In [1]: import numpy as np

In [2]: import numpy.linalg as la

In [3]: np.set_printoptions(precision=3, suppress=True, linewidth=140, floatmode="fixed")

In [4]: W0 = np.load("block6.npy")

In [5]: W0
Out[5]: 
array([[-5.950,  7.000, -5.000, -7.000,  8.000,  9.000, -7.000, -2.000, -4.000,  0.000,  1.000, -2.000],
       [-3.000,  6.050,  5.000,  4.000, -1.000,  0.000,  1.000,  2.000,  8.000,  1.000,  2.000,  9.000],
       [-3.000, -8.000,  1.050, -1.000, -3.000, -7.000,  2.000,  9.000,  2.000, -7.000, -6.000,  5.000],
       [ 8.000,  2.000, -3.000,  0.050, -6.000, -5.000, -5.000, -4.000, -7.000, -3.000, -4.000,  8.000],
       [-4.000,  9.000,  6.000, -2.000, -6.950,  7.000, -6.000, -4.000,  6.000,  3.000, -9.000, -2.000],
       [ 7.000,  2.000, -8.000,  1.000,  3.000, -3.950, -3.000, -8.000,  6.000, -9.000, -4.000,  0.000],
       [ 9.000, -1.000, -4.000,  2.000, -3.000,  9.000,  3.050, -1.000,  4.000, -4.000,  0.000,  0.000],
       [-9.000,  3.000,  6.000,  0.000, -4.000,  7.000,  5.000,  0.050, -3.000, -4.000,  0.000, -8.000],
       [ 2.000,  0.000,  2.000,  9.000,  7.000, -3.000,  2.000,  4.000, -3.950, -4.000,  5.000, -7.000],
       [-5.000, -1.000,  7.000,  4.000,  6.000,  5.000,  4.000,  7.000, -3.000,  8.050,  9.000,  2.000],
       [-6.000, -2.000,  8.000,  6.000, -1.000, -8.000,  0.000,  7.000, -2.000,  8.000,  6.050, -8.000],
       [-6.000,  7.000, -5.000, -7.000,  8.000,  9.000, -7.000, -2.000, -4.000,  0.000,  1.000, -1.950]])

In [6]: np.abs(W0).max()
Out[6]: np.float64(9.0)

In [7]: W0.sum(axis=0)
Out[7]: array([-15.950,  24.050,  10.050,   9.050,   7.050,  19.050, -10.950,   8.050,  -0.950, -10.950,   1.050,  -4.950])

In [8]: la.svd(W0, compute_uv=False)
Out[8]: array([34.163, 31.948, 23.433, 18.057, 17.548, 15.925, 14.124, 11.182,  7.371,  4.185,  1.137,  0.013])

In [9]: np.zeros(12, 12)
TypeError: Cannot interpret '12' as a data type


In [10]: W0 - W0[0]
Out[10]: 
array([[  0.000,   0.000,   0.000,   0.000,   0.000,   0.000,   0.000,   0.000,   0.000,   0.000,   0.000,   0.000],
       [  2.950,  -0.950,  10.000,  11.000,  -9.000,  -9.000,   8.000,   4.000,  12.000,   1.000,   1.000,  11.000],
       [  2.950, -15.000,   6.050,   6.000, -11.000, -16.000,   9.000,  11.000,   6.000,  -7.000,  -7.000,   7.000],
       [ 13.950,  -5.000,   2.000,   7.050, -14.000, -14.000,   2.000,  -2.000,  -3.000,  -3.000,  -5.000,  10.000],
       [  1.950,   2.000,  11.000,   5.000, -14.950,  -2.000,   1.000,  -2.000,  10.000,   3.000, -10.000,   0.000],
       [ 12.950,  -5.000,  -3.000,   8.000,  -5.000, -12.950,   4.000,  -6.000,  10.000,  -9.000,  -5.000,   2.000],
       [ 14.950,  -8.000,   1.000,   9.000, -11.000,   0.000,  10.050,   1.000,   8.000,  -4.000,  -1.000,   2.000],
       [ -3.050,  -4.000,  11.000,   7.000, -12.000,  -2.000,  12.000,   2.050,   1.000,  -4.000,  -1.000,  -6.000],
       [  7.950,  -7.000,   7.000,  16.000,  -1.000, -12.000,   9.000,   6.000,   0.050,  -4.000,   4.000,  -5.000],
       [  0.950,  -8.000,  12.000,  11.000,  -2.000,  -4.000,  11.000,   9.000,   1.000,   8.050,   8.000,   4.000],
       [ -0.050,  -9.000,  13.000,  13.000,  -9.000, -17.000,   7.000,   9.000,   2.000,   8.000,   5.050,  -6.000],
       [ -0.050,   0.000,   0.000,   0.000,   0.000,   0.000,   0.000,   0.000,   0.000,   0.000,   0.000,   0.050]])

In [11]: W0.shape
Out[11]: (12, 12)

In [12]: m1 = np.loadtxt("mat.csv", delimiter=",")

In [13]: m1
Out[13]: 
array([[  1.000,   0.000,  -1.000,  -1.000,  -2.000,  -2.000],
       [  0.000,   0.000,  -3.000,   1.000,  -4.000,  -4.000],
       [  2.000,   0.000,  -1.000,  -1.000,  -3.000,  -6.000],
       [  3.000,   0.000,  -1.000,   1.000,  -3.000,  -7.000],
       [  3.000,   1.000,   1.000,   0.000,  -1.000,  -9.000],
       [  2.000,   2.000,   3.000,  -1.000,  -1.000,  -8.000],
       [  0.000,   4.000,   4.000,   1.000,  -3.000,  -7.000],
       [  1.000,   5.000,   6.000,   3.000,  -5.000,  -9.000],
       [  3.000,   4.000,   4.000,   5.000,  -7.000, -10.000],
       [  4.000,   2.000,   3.000,   3.000,  -9.000, -12.000],
       [  4.000,   2.000,   4.000,   3.000, -10.000, -11.000],
       [  5.000,   2.000,   3.000,   3.000, -12.000, -13.000],
       [  7.000,   2.000,   5.000,   2.000, -12.000, -14.000],
       [  6.000,   0.000,   4.000,   2.000, -14.000, -16.000],
       [  7.000,  -2.000,   4.000,   2.000, -14.000, -17.000],
       [  5.000,  -2.000,   6.000,   3.000, -15.000, -16.000],
       [  5.000,   0.000,   8.000,   4.000, -17.000, -17.000],
       [  4.000,  -2.000,   9.000,   4.000, -15.000, -16.000],
       [  5.000,  -2.000,  11.000,   6.000, -17.000, -14.000],
       [  4.000,  -3.000,   9.000,   7.000, -15.000, -12.000],
       [  4.000,  -5.000,  11.000,   6.000, -13.000, -11.000],
       [  4.000,  -3.000,   9.000,   5.000, -12.000, -12.000],
       [  5.000,  -4.000,   8.000,   3.000, -10.000, -13.000],
       [  5.000,  -3.000,   9.000,   3.000, -11.000, -11.000],
       [  7.000,  -5.000,  11.000,   2.000, -13.000, -12.000],
       [  9.000,  -5.000,  11.000,   3.000, -11.000, -10.000],
       [ 10.000,  -5.000,  11.000,   1.000, -13.000,  -8.000],
       [  8.000,  -6.000,   9.000,   0.000, -13.000,  -9.000],
       [  6.000,  -5.000,   7.000,   1.000, -13.000,  -8.000],
       [  8.000,  -6.000,   5.000,   3.000, -11.000,  -6.000],
       [ 10.000,  -6.000,   4.000,   3.000, -13.000,  -8.000],
       [  8.000,  -8.000,   4.000,   3.000, -14.000,  -9.000],
       [  6.000,  -8.000,   3.000,   5.000, -14.000, -10.000],
       [  6.000,  -8.000,   2.000,   6.000, -12.000, -12.000],
       [  8.000,  -7.000,   1.000,   7.000, -11.000, -12.000],
       [  7.000,  -9.000,   3.000,   8.000, -13.000, -11.000],
       [  9.000,  -9.000,   2.000,   8.000, -15.000,  -9.000],
       [ 10.000, -10.000,   2.000,   9.000, -14.000,  -7.000],
       [ 12.000,  -8.000,   2.000,  10.000, -16.000,  -6.000],
       [ 12.000,  -9.000,   4.000,   8.000, -17.000,  -6.000],
       [ 12.000,  -8.000,   4.000,   9.000, -19.000,  -4.000]])

In [14]: Z = m1[[8, 11]].astype(float)

In [15]: for _ in range(5):
    ...:     z = la.norm(m1[:, None] - Z, axis=-1).argmin(axis=1)
    ...:     Z = np.array([m1[z == j].mean(axis=0) for j in range(2)])
    ...: 

In [16]: z
Out[16]: array([0, 0, 0, 0, 0, 0, 0, 0, 0, 0, 0, 1, 1, 1, 1, 1, 1, 1, 1, 1, 1, 1, 1, 1, 1, 1, 1, 1, 1, 1, 1, 1, 1, 1, 1, 1, 1, 1, 1, 1, 1])

In [17]: Z[1] - Z[0]
Out[17]: array([ 5.042, -6.618,  4.306,  3.261, -9.270, -3.239])

In [18]: Z
Out[18]: 
array([[  2.091,   1.818,   1.727,   1.273,  -4.364,  -7.727],
       [  7.133,  -4.800,   6.033,   4.533, -13.633, -10.967]])

In [19]: Q, _ = la.qr(np.array([[0.6, -0.2],
    ...:     [-1.5, 0.9],
    ...:     [-0.8, 0.4],
    ...:     [0.6, 0.6],
    ...:     [0.8, -1.1],
    ...:     [-0.5, -0.8],
    ...:     [0.0, 2.2],
    ...:     [-0.8, -1.4],
    ...:     [-0.8, -0.3],
    ...:     [1.3, -1.5]]))

In [20]: J = Q @ Q.T

In [21]: J.round(3) + 0
Out[21]: 
array([[ 0.048, -0.120, -0.064,  0.048,  0.064, -0.040,  0.000, -0.064, -0.064,  0.104],
       [-0.120,  0.315,  0.165, -0.093, -0.189,  0.067,  0.076,  0.103,  0.141, -0.298],
       [-0.064,  0.165,  0.087, -0.055, -0.095,  0.042,  0.025,  0.067,  0.079, -0.151],
       [ 0.048, -0.093, -0.055,  0.104,  0.006, -0.107,  0.153, -0.180, -0.104,  0.030],
       [ 0.064, -0.189, -0.095,  0.006,  0.146,  0.016, -0.159,  0.035, -0.045,  0.216],
       [-0.040,  0.067,  0.042, -0.107,  0.016,  0.115, -0.185,  0.194,  0.101,  0.002],
       [ 0.000,  0.076,  0.025,  0.153, -0.159, -0.185,  0.420, -0.318, -0.108, -0.203],
       [-0.064,  0.103,  0.067, -0.180,  0.035,  0.194, -0.318,  0.327,  0.168,  0.015],
       [-0.064,  0.141,  0.079, -0.104, -0.045,  0.101, -0.108,  0.168,  0.114, -0.087],
       [ 0.104, -0.298, -0.151,  0.030,  0.216,  0.002, -0.203,  0.015, -0.087,  0.325]])

In [22]: rk = la.matrix_rank(J)

In [23]: rk
Out[23]: np.int64(2)

In [24]: N = la.svd(J)[2][rk:].T

In [25]: np.allclose(J @ N, 0)
Out[25]: True

In [26]: [int(la.matrix_rank(J[:i])) for i in range(1, len(J) + 1)]
Out[26]: [1, 2, 2, 2, 2, 2, 2, 2, 2, 2]

In [27]: evals, evecs = la.eigh(J)

In [28]: np.unique(evals.round(6) + 0, return_counts=True)[1]
Out[28]: array([8, 2])

In [29]: evals.round(3) + 0
Out[29]: array([0.000, 0.000, 0.000, 0.000, 0.000, 0.000, 0.000, 0.000, 1.000, 1.000])

In [30]: np.round(evecs.T @ J @ evecs, 3) + 0
Out[30]: 
array([[0.000, 0.000, 0.000, 0.000, 0.000, 0.000, 0.000, 0.000, 0.000, 0.000],
       [0.000, 0.000, 0.000, 0.000, 0.000, 0.000, 0.000, 0.000, 0.000, 0.000],
       [0.000, 0.000, 0.000, 0.000, 0.000, 0.000, 0.000, 0.000, 0.000, 0.000],
       [0.000, 0.000, 0.000, 0.000, 0.000, 0.000, 0.000, 0.000, 0.000, 0.000],
       [0.000, 0.000, 0.000, 0.000, 0.000, 0.000, 0.000, 0.000, 0.000, 0.000],
       [0.000, 0.000, 0.000, 0.000, 0.000, 0.000, 0.000, 0.000, 0.000, 0.000],
       [0.000, 0.000, 0.000, 0.000, 0.000, 0.000, 0.000, 0.000, 0.000, 0.000],
       [0.000, 0.000, 0.000, 0.000, 0.000, 0.000, 0.000, 0.000, 0.000, 0.000],
       [0.000, 0.000, 0.000, 0.000, 0.000, 0.000, 0.000, 0.000, 1.000, 0.000],
       [0.000, 0.000, 0.000, 0.000, 0.000, 0.000, 0.000, 0.000, 0.000, 1.000]])

In [31]: evals, evecs = la.eigh(J)

In [32]: x = np.array([0, -2, 3, 2, 1, 3, 0, 0, -1, 1])

In [33]: np.round(evecs * np.abs(evals) @ evecs.T, 3) + 0
Out[33]: 
array([[ 0.048, -0.120, -0.064,  0.048,  0.064, -0.040,  0.000, -0.064, -0.064,  0.104],
       [-0.120,  0.315,  0.165, -0.093, -0.189,  0.067,  0.076,  0.103,  0.141, -0.298],
       [-0.064,  0.165,  0.087, -0.055, -0.095,  0.042,  0.025,  0.067,  0.079, -0.151],
       [ 0.048, -0.093, -0.055,  0.104,  0.006, -0.107,  0.153, -0.180, -0.104,  0.030],
       [ 0.064, -0.189, -0.095,  0.006,  0.146,  0.016, -0.159,  0.035, -0.045,  0.216],
       [-0.040,  0.067,  0.042, -0.107,  0.016,  0.115, -0.185,  0.194,  0.101,  0.002],
       [ 0.000,  0.076,  0.025,  0.153, -0.159, -0.185,  0.420, -0.318, -0.108, -0.203],
       [-0.064,  0.103,  0.067, -0.180,  0.035,  0.194, -0.318,  0.327,  0.168,  0.015],
       [-0.064,  0.141,  0.079, -0.104, -0.045,  0.101, -0.108,  0.168,  0.114, -0.087],
       [ 0.104, -0.298, -0.151,  0.030,  0.216,  0.002, -0.203,  0.015, -0.087,  0.325]])

In [34]: round(float(x @ J @ x / (x @ x)), 3), round(evals[0], 3), np.round(evals[-1], 3)
Out[34]: (0.075, np.float64(-0.0), np.float64(1.0))

In [35]: np.round(x @ J @ x, 3)
Out[35]: np.float64(2.167)

In [36]: np.round(la.eigvalsh(J[1:, 1:]), 3) + 0
Out[36]: array([0.000, 0.000, 0.000, 0.000, 0.000, 0.000, 0.000, 0.952, 1.000])

In [37]: A = np.load("a.npy")

In [38]: A
Out[38]: 
array([[0.237, 0.079, 0.026, 0.026, 0.211, 0.079, 0.132, 0.211],
       [0.125, 0.200, 0.050, 0.025, 0.150, 0.225, 0.175, 0.050],
       [0.113, 0.075, 0.189, 0.151, 0.057, 0.113, 0.170, 0.132],
       [0.143, 0.107, 0.107, 0.107, 0.214, 0.107, 0.036, 0.179],
       [0.071, 0.190, 0.143, 0.048, 0.190, 0.071, 0.167, 0.119],
       [0.042, 0.208, 0.042, 0.042, 0.292, 0.333, 0.000, 0.042],
       [0.067, 0.022, 0.178, 0.200, 0.111, 0.156, 0.089, 0.178],
       [0.108, 0.135, 0.108, 0.081, 0.189, 0.108, 0.189, 0.081]])

In [39]: # row-stochastic, so 1 is an eigenvalue

In [40]: u = np.array([2, 2, 0, 2, 0, 0, -1, -2])

In [41]: M2 = A + np.outer(u, np.eye(8)[2])

In [42]: la.matrix_rank(M2 - A)
Out[42]: np.int64(1)

In [43]: la.matrix_rank(la.inv(M2) - la.inv(A), tol=1e-8)
Out[43]: np.int64(1)
